$ python3 -q
>>> import numpy as np
>>> np.set_printoptions(precision=2, suppress=True, linewidth=100)
>>> tidy = lambda a: np.round(a, 2) + 0
>>> J = np.array([[1.7, -0.6, 0.6],
...     [0.6, 0.5, -0.8],
...     [-0.3, -0.1, 0.9],
...     [0.2, 1.3, 1.6],
...     [-0.5, -0.3, -0.3],
...     [-0.4, 0.1, -0.5],
...     [1.7, 1.8, -1.2],
...     [-0.7, -0.1, 1.1],
...     [-0.9, 1.9, -2.0],
...     [-2.0, 0.8, 0.8],
...     [-0.4, 1.4, -0.8],
...     [0.8, 1.5, -1.4],
...     [0.9, 1.3, 0.6],
...     [0.5, -0.1, -0.3],
...     [-0.2, -0.9, 0.5],
...     [-0.2, 0.4, -0.1],
...     [-0.8, 0.1, 0.1],
...     [-1.0, 0.2, -0.8],
...     [0.3, -0.2, -0.4],
...     [0.6, -0.4, -0.6],
...     [0.0, 0.9, 0.2],
...     [-1.1, 0.8, 2.4],
...     [0.6, -0.4, 2.8],
...     [0.6, -2.3, 1.1]])
>>> rng = np.random.default_rng(78)
>>> J[:, 2] = -1 * J[:, 1] + 0.3 * rng.normal(size=24)
>>> tidy(J)
array([[ 1.7 , -0.6 ,  0.4 ],
       [ 0.6 ,  0.5 , -0.38],
       [-0.3 , -0.1 , -0.01],
       [ 0.2 ,  1.3 , -1.63],
       [-0.5 , -0.3 ,  0.51],
       [-0.4 ,  0.1 , -0.2 ],
       [ 1.7 ,  1.8 , -1.79],
       [-0.7 , -0.1 ,  0.32],
       [-0.9 ,  1.9 , -1.14],
       [-2.  ,  0.8 , -0.94],
       [-0.4 ,  1.4 , -1.24],
       [ 0.8 ,  1.5 , -1.23],
       [ 0.9 ,  1.3 , -1.22],
       [ 0.5 , -0.1 ,  0.44],
       [-0.2 , -0.9 ,  1.41],
       [-0.2 ,  0.4 , -0.1 ],
       [-0.8 ,  0.1 ,  0.05],
       [-1.  ,  0.2 ,  0.22],
       [ 0.3 , -0.2 ,  0.34],
       [ 0.6 , -0.4 ,  0.57],
       [ 0.  ,  0.9 , -0.8 ],
       [-1.1 ,  0.8 , -0.58],
       [ 0.6 , -0.4 ,  0.4 ],
       [ 0.6 , -2.3 ,  2.74]])
>>> Xc = J - J.mean(axis=0)
>>> left, sv, Vt = np.linalg.svd(Xc, full_matrices=False)
>>> np.abs(left[:, 0]).argmax()
np.int64(23)
>>> np.searchsorted(np.cumsum(sv ** 2) / (sv ** 2).sum(), 0.9) + 1
np.int64(2)
>>> np.linalg.matrix_rank(Xc)
np.int64(3)
>>> tidy(sv ** 2 / (sv ** 2).sum())
array([0.71, 0.28, 0.01])
>>> np.abs(Vt[0]).argmax()
np.int64(2)
>>> (np.sign(left[:, 0]) == np.sign(left[0, 0])).astype(int)
array([1, 0, 1, 0, 1, 1, 0, 1, 0, 0, 0, 0, 0, 1, 1, 0, 1, 1, 1, 1, 0, 0, 1, 1])
